$ python -q
>>> import numpy as np
>>> import numpy.linalg as la
>>> np.set_printoptions(precision=2, suppress=True, linewidth=160)
>>> mat = np.loadtxt("sample8.csv", delimiter=",")
>>> mat
array([[0.17, 0.17, 0.  , 0.17, 0.25, 0.25, 0.  ],
       [0.27, 0.09, 0.18, 0.  , 0.18, 0.18, 0.09],
       [0.12, 0.38, 0.25, 0.  , 0.  , 0.  , 0.25],
       [0.11, 0.33, 0.  , 0.22, 0.11, 0.22, 0.  ],
       [0.16, 0.16, 0.16, 0.16, 0.21, 0.11, 0.05],
       [0.1 , 0.2 , 0.2 , 0.  , 0.2 , 0.3 , 0.  ],
       [0.14, 0.14, 0.07, 0.21, 0.07, 0.14, 0.21]])
>>> # row-stochastic, so 1 is an eigenvalue
>>> other = mat / np.sqrt((mat ** 2).mean(axis=1, keepdims=True))
>>> print(mat - mat.mean(axis=1, keepdims=True))
[[ 0.02  0.02 -0.14  0.02  0.11  0.11 -0.14]
 [ 0.13 -0.05  0.04 -0.14  0.04  0.04 -0.05]
 [-0.02  0.23  0.11 -0.14 -0.14 -0.14  0.11]
 [-0.03  0.19 -0.14  0.08 -0.03  0.08 -0.14]
 [ 0.02  0.02  0.02  0.02  0.07 -0.04 -0.09]
 [-0.04  0.06  0.06 -0.14  0.06  0.16 -0.14]
 [ 0.    0.   -0.07  0.07 -0.07  0.    0.07]]
>>> rng = np.random.default_rng(571)
>>> other = mat + rng.integers(-2, 3, (7, 1)) @ rng.integers(-2, 3, (1, 7))
>>> other
array([[-1.83,  2.17,  2.  , -3.83, -3.75,  0.25,  4.  ],
       [-0.73,  1.09,  1.18, -2.  , -1.82,  0.18,  2.09],
       [ 0.12,  0.38,  0.25,  0.  ,  0.  ,  0.  ,  0.25],
       [ 0.11,  0.33,  0.  ,  0.22,  0.11,  0.22,  0.  ],
       [-0.84,  1.16,  1.16, -1.84, -1.79,  0.11,  2.05],
       [ 0.1 ,  0.2 ,  0.2 ,  0.  ,  0.2 ,  0.3 ,  0.  ],
       [ 2.14, -1.86, -1.93,  4.21,  4.07,  0.14, -3.79]])
>>> other - mat
array([[-2.,  2.,  2., -4., -4.,  0.,  4.],
       [-1.,  1.,  1., -2., -2.,  0.,  2.],
       [ 0.,  0.,  0.,  0.,  0.,  0.,  0.],
       [ 0.,  0.,  0.,  0.,  0.,  0.,  0.],
       [-1.,  1.,  1., -2., -2.,  0.,  2.],
       [ 0.,  0.,  0.,  0.,  0.,  0.,  0.],
       [ 2., -2., -2.,  4.,  4.,  0., -4.]])
>>> J = np.loadtxt("run15.csv", delimiter=",")
>>> J
array([[ 9.63, 40.06, 30.09, 18.73, 48.98, 39.21],
       [ 9.48, 40.39, 30.  , 18.1 , 49.76, 38.16],
       [10.69, 41.56, 29.26, 19.45, 48.15, 41.75],
       [ 9.38, 38.96, 30.93, 21.71, 50.08, 40.64],
       [ 9.94, 39.1 , 30.29, 20.03, 50.81, 39.97],
       [10.66, 41.36, 30.69, 19.39, 49.99, 39.13],
       [ 9.65, 39.86, 29.59, 20.47, 49.95, 39.84],
       [ 8.44, 40.69, 30.98, 21.31, 50.34, 38.8 ],
       [ 9.65, 40.43, 29.02, 20.07, 48.87, 38.15],
       [11.02, 38.83, 30.07, 18.8 , 49.99, 40.76],
       [11.5 , 40.23, 31.8 , 20.46, 49.84, 40.46],
       [ 9.63, 39.86, 30.28, 18.53, 50.04, 39.25],
       [ 9.49, 39.38, 29.19, 20.43, 49.37, 39.78],
       [ 8.87, 39.69, 29.13, 20.21, 51.46, 39.72],
       [ 9.65, 38.69, 31.53, 20.75, 49.75, 38.5 ],
       [ 9.42, 40.13, 30.78, 19.47, 49.43, 38.24],
       [ 9.61, 41.12, 30.18, 18.45, 48.71, 40.72],
       [ 8.68, 40.82, 28.57, 19.36, 49.37, 42.01],
       [ 9.47, 40.06, 29.04, 18.82, 47.49, 39.65],
       [ 9.05, 40.64, 29.29, 19.26, 48.32, 40.48],
       [ 9.27, 40.77, 28.38, 18.08, 49.68, 39.73],
       [10.59, 38.87, 31.16, 19.72, 49.65, 41.59],
       [ 9.31, 40.42, 28.05, 20.61, 49.04, 39.53],
       [ 9.63, 39.8 , 30.61, 19.18, 49.91, 38.89],
       [ 9.34, 40.46, 29.79, 20.87, 50.04, 37.69],
       [ 9.47, 40.57, 30.06, 20.47, 50.25, 39.28],
       [10.38, 37.94, 30.31, 19.6 , 50.15, 39.02],
       [ 9.42, 40.31, 29.96, 20.95, 50.23, 40.29],
       [10.39, 40.72, 33.37, 20.94, 50.31, 40.83],
       [ 9.76, 38.13, 28.24, 19.77, 50.57, 40.77],
       [10.26, 40.21, 29.36, 19.84, 49.5 , 40.94],
       [11.73, 39.99, 30.3 , 19.16, 49.  , 40.3 ],
       [ 8.04, 40.43, 32.01, 20.41, 51.16, 38.2 ],
       [12.3 , 41.28, 31.32, 20.71, 49.58, 39.22],
       [ 9.96, 39.78, 30.85, 21.22, 51.2 , 40.13],
       [10.22, 39.53, 29.36, 20.14, 50.82, 42.64],
       [ 8.61, 38.65, 30.32, 20.56, 51.44, 39.36],
       [ 8.5 , 39.18, 30.49, 19.2 , 51.16, 40.45]])
>>> cen = J - J.mean(axis=0)
>>> vecs = la.svd(cen)[2][:1]
>>> other = cen - cen @ vecs.T @ vecs
>>> np.diag(vecs.T @ vecs)
array([0.01, 0.03, 0.4 , 0.19, 0.2 , 0.18])
>>> np.cov(cen @ vecs.T, rowvar=False)
array(1.79)
>>> Z = J[[14, 23]].astype(float)
>>> for _ in range(6):
...     z = la.norm(J[:, None] - Z, axis=-1).argmin(axis=1)
...     Z = np.array([J[z == j].mean(axis=0) for j in range(2)])
... 
>>> z
array([1, 1, 1, 0, 0, 0, 0, 0, 1, 1, 0, 1, 1, 0, 0, 0, 1, 1, 1, 1, 1, 1, 1, 0, 0, 0, 0, 0, 0, 1, 1, 1, 0, 0, 0, 1, 0, 0])
>>> Z[1] - Z[0]
array([ 0.19,  0.17, -1.3 , -1.1 , -1.06,  0.87])
>>> dist = la.norm(J[:, None] - J[None], axis=-1)
>>> dist[14].round(6).argsort(kind="stable")[:4]
array([14, 26, 15, 23])
>>> np.unravel_index(dist.round(6).argmax(), dist.shape)
(np.int64(2), np.int64(32))
>>> dist.mean(axis=1).argmax()
np.int64(28)
>>> vec = np.array([0, -1, -2, 1, 0, 2])
>>> y = J @ vec
>>> beta, lr = np.zeros(6), 1 / la.norm(J, 2) ** 2
>>> for i in range(20):
...     beta -= lr * J.T @ (J @ beta - y)
...     if i % 5 == 0: print(i, round(la.norm(J @ beta - y), 2))
... 
0 21.33
5 21.31
10 21.29
15 21.27
>>> beta.round(2) + 0
array([ 0.  , -0.01, -0.01,  0.  ,  0.  ,  0.  ])
>>> round(float(la.cond(J)), 2)
136.25
>>> Z = np.array([[-0.5, 0.3, 0.7, 2.3, -0.6, -0.9, 0.1, -1.1, 1.0, 0.4]])
>>> arr = np.array([[1],
...     [1],
...     [2],
...     [-1],
...     [0],
...     [3],
...     [2],
...     [2],
...     [-2],
...     [-2],
...     [0],
...     [3],
...     [1],
...     [2],
...     [3],
...     [3],
...     [-3],
...     [2],
...     [0],
...     [3],
...     [-1],
...     [0],
...     [-1],
...     [-3],
...     [2],
...     [1],
...     [0],
...     [0],
...     [0],
...     [3],
...     [3],
...     [-1],
...     [-2],
...     [0],
...     [3],
...     [2],
...     [-3],
...     [-2],
...     [-2],
...     [-1],
...     [-1]]) @ Z + 0.3 * rng.normal(size=(41, 10))
>>> arr.round(2) + 0
array([[-0.39,  0.23,  0.53,  2.06, -1.15, -0.89, -0.08, -1.18,  0.33,  0.08],
       [-0.52,  0.85,  1.17,  2.28, -0.3 , -1.03, -0.39, -1.  ,  1.07,  0.35],
       [-1.05,  0.79,  1.2 ,  4.57, -0.8 , -1.63, -0.02, -1.44,  2.14,  0.73],
       [ 1.06, -0.12, -0.77, -1.87,  0.72,  1.37, -0.37,  1.28, -0.97, -0.2 ],
       [-0.13,  0.06,  0.  ,  0.06,  0.59,  0.2 ,  0.15, -0.11,  0.43,  0.04],
       [-1.31,  1.19,  1.97,  6.7 , -1.62, -2.61,  0.06, -2.91,  2.99,  1.3 ],
       [-1.01,  0.49,  1.51,  4.47, -0.54, -1.47,  0.94, -2.43,  2.16,  0.91],
       [-1.25,  0.5 ,  1.61,  3.93, -1.51, -1.82, -0.32, -1.81,  1.78,  0.81],
       [ 1.05, -0.13, -1.57, -4.35,  0.85,  1.88, -0.2 ,  2.17, -1.57, -1.38],
       [ 0.96, -0.47, -1.35, -5.32,  1.17,  1.94, -0.19,  2.  , -1.67, -1.23],
       [ 0.22,  0.22, -0.18,  0.24,  0.19,  0.32,  0.03,  0.35, -0.23, -0.65],
       [-1.63,  0.77,  2.66,  7.07, -1.51, -2.68,  0.48, -3.63,  3.33,  1.38],
       [-0.09,  0.18,  1.1 ,  1.69, -0.49, -0.92, -0.24, -1.39,  1.07,  0.57],
       [-1.21,  0.93,  1.47,  4.79, -1.56, -2.32, -0.19, -2.07,  1.33,  0.82],
       [-1.01,  0.95,  2.22,  7.06, -1.52, -2.5 ,  0.62, -3.71,  2.81,  1.57],
       [-1.87,  0.86,  2.27,  7.09, -1.48, -2.09, -0.15, -3.67,  2.87,  1.23],
       [ 1.15, -0.62, -2.77, -7.35,  1.32,  2.73, -0.46,  2.77, -3.02, -1.8 ],
       [-1.23,  0.28,  1.62,  4.32, -0.98, -1.6 ,  0.52, -2.66,  2.04,  1.17],
       [ 0.38,  0.02,  0.19, -0.28, -0.22, -0.54, -0.17, -0.07,  0.03,  0.23],
       [-1.72,  1.  ,  2.17,  7.07, -2.29, -3.3 ,  0.53, -3.42,  2.59,  1.31],
       [ 0.17, -0.44, -0.8 , -2.04,  0.86,  1.11,  0.16,  1.2 , -1.03, -0.39],
       [-0.56, -0.29,  0.35,  0.34, -0.19, -0.45,  0.03,  0.33,  0.13, -0.26],
       [ 0.41, -0.69, -0.92, -2.32,  0.56,  1.1 , -0.24,  1.37, -0.63, -0.32],
       [ 1.01, -0.75, -2.31, -7.28,  1.39,  2.68, -0.2 ,  3.92, -3.19, -1.03],
       [-0.83,  0.88,  1.41,  4.57, -1.25, -1.98,  0.01, -2.62,  1.98,  1.22],
       [-0.08, -0.28,  0.47,  2.15, -0.17, -0.96,  0.37, -1.06,  0.99,  0.28],
       [-0.25, -0.09,  0.15,  0.37,  0.18,  0.04,  0.1 , -0.04,  0.36,  0.  ],
       [ 0.38,  0.48,  0.18,  0.01,  0.34, -0.38, -0.27, -0.49, -0.03, -0.54],
       [-0.03,  0.25, -0.24,  0.59,  0.23,  0.  ,  0.35,  0.16, -0.43,  0.07],
       [-1.44,  0.94,  1.93,  7.52, -1.57, -2.63,  0.45, -3.27,  3.25,  1.1 ],
       [-1.76,  0.58,  3.01,  6.73, -1.89, -2.89,  1.12, -3.7 ,  3.35,  1.6 ],
       [ 0.81, -0.57, -0.52, -1.83,  0.81,  1.06,  0.2 ,  1.01, -1.27, -0.07],
       [ 1.27,  0.02, -0.79, -4.76,  1.01,  1.86, -0.15,  2.28, -2.41, -0.75],
       [ 0.45,  0.29, -0.4 ,  0.22,  0.17,  0.03, -0.06, -0.06, -0.21,  0.28],
       [-1.31,  0.89,  2.06,  6.69, -1.8 , -2.63,  0.19, -3.29,  3.02,  1.09],
       [-0.86,  0.31,  1.58,  4.96, -1.05, -1.95,  0.39, -2.4 ,  2.15,  1.21],
       [ 1.82, -0.46, -2.48, -7.06,  1.6 ,  2.78, -0.44,  3.34, -2.91, -0.82],
       [ 0.81, -0.86, -1.65, -4.43,  1.04,  1.97, -0.15,  1.99, -2.11, -0.66],
       [ 1.17, -0.24, -1.16, -5.32,  1.55,  1.17, -0.52,  2.13, -2.07, -0.25],
       [ 0.66, -0.03, -0.27, -2.21,  0.42,  0.83, -0.28,  1.07, -1.19, -0.28],
       [ 1.13, -0.35, -0.97, -2.91,  1.07,  0.85,  0.31,  0.95, -0.86,  0.01]])
>>> cen = (arr - arr.mean(axis=0)) / arr.std(axis=0)
>>> np.argwhere(np.abs(cen) > 2)
array([[ 6,  6],
       [16,  2],
       [16,  9],
       [23,  7],
       [30,  6]])
>>> beta = la.lstsq(np.delete(cen, 7, axis=1), cen[:, 7])[0]
>>> beta
array([-0.09, -0.02, -0.15, -0.33,  0.11,  0.11, -0.03, -0.33, -0.03])
